$ python -q
>>> import numpy as np
>>> np.set_printoptions(precision=1, suppress=True, linewidth=160)
>>> A = np.loadtxt("test16.csv", delimiter=",")
>>> print(A)
[[ 4. -8. -3. -6.  0.]
 [-7.  9.  3.  8.  0.]
 [ 1.  3. -6.  8.  3.]
 [-1. -1.  6.  3.  8.]]
>>> x0 = np.array([0, 3, 2, 2, 0])
>>> print(A @ np.eye(5)[2])
[-3.  3. -6.  6.]
>>> print((A * x0).sum(axis=1))
[-42.  49.  13.  15.]
>>> print(A @ x0)
[-42.  49.  13.  15.]
>>> print(A @ (2 * x0))
[-84.  98.  26.  30.]
>>> print(np.sign((A @ x0).round(6)))
[-1.  1.  1.  1.]
>>> ang = np.radians(120)
>>> r_ = np.eye(5)
>>> r_[0, 0] = r_[2, 2] = np.cos(ang)
>>> r_[0, 2], r_[2, 0] = -np.sin(ang), np.sin(ang)
>>> print(r_)
[[-0.5  0.  -0.9  0.   0. ]
 [ 0.   1.   0.   0.   0. ]
 [ 0.9  0.  -0.5  0.   0. ]
 [ 0.   0.   0.   1.   0. ]
 [ 0.   0.   0.   0.   1. ]]
>>> out = A @ r_.T
>>> print(np.allclose(np.linalg.norm(A, axis=1), np.linalg.norm(out, axis=1)))
True
>>> print(np.linalg.svd(A, compute_uv=False), np.linalg.svd(out, compute_uv=False))
[19.1 10.3  9.2  1.5] [19.1 10.3  9.2  1.5]
>>> print(out)
[[ 0.6 -8.   5.  -6.   0. ]
 [ 0.9  9.  -7.6  8.   0. ]
 [ 4.7  3.   3.9  8.   3. ]
 [-4.7 -1.  -3.9  3.   8. ]]
>>> cent = np.sign(np.array([[-1, -3, -3], [-2, -3, -3], [-3, -1, 1]]))
>>> out = (np.tril(cent, -1) + np.eye(3)) @ (np.triu(cent, 1) + np.eye(3))
>>> w = np.array([2, 2, -2])
>>> M = np.rint(out * w @ np.linalg.inv(out)) + 0
>>> print(M)
[[ 10.   4.   4.]
 [  0.   2.   0.]
 [-24. -12. -10.]]
>>> O, r_ = np.linalg.qr(M)
>>> print(r_)
[[-26.  -12.6 -10.8]
 [  0.   -2.2  -0.1]
 [  0.    0.   -0.1]]
>>> print(np.abs(np.diag(r_)))
[26.   2.2  0.1]
>>> print(np.round(np.linalg.norm(M, 2), 1))
30.9
>>> print(np.round(np.linalg.norm(M[1] - M[2]), 1))
29.5
>>> print(np.round(np.linalg.norm(M, "nuc"), 1))
33.0
>>> print(np.linalg.norm(M, axis=1))
[11.5  2.  28.6]
>>> print(round(float(np.linalg.norm(M) ** 2 / np.linalg.norm(M, 2) ** 2), 1))
1.0
>>> print(round(np.linalg.norm(M[1], 1), 1), round(float(np.linalg.norm(M[1], np.inf)), 1))
2.0 2.0
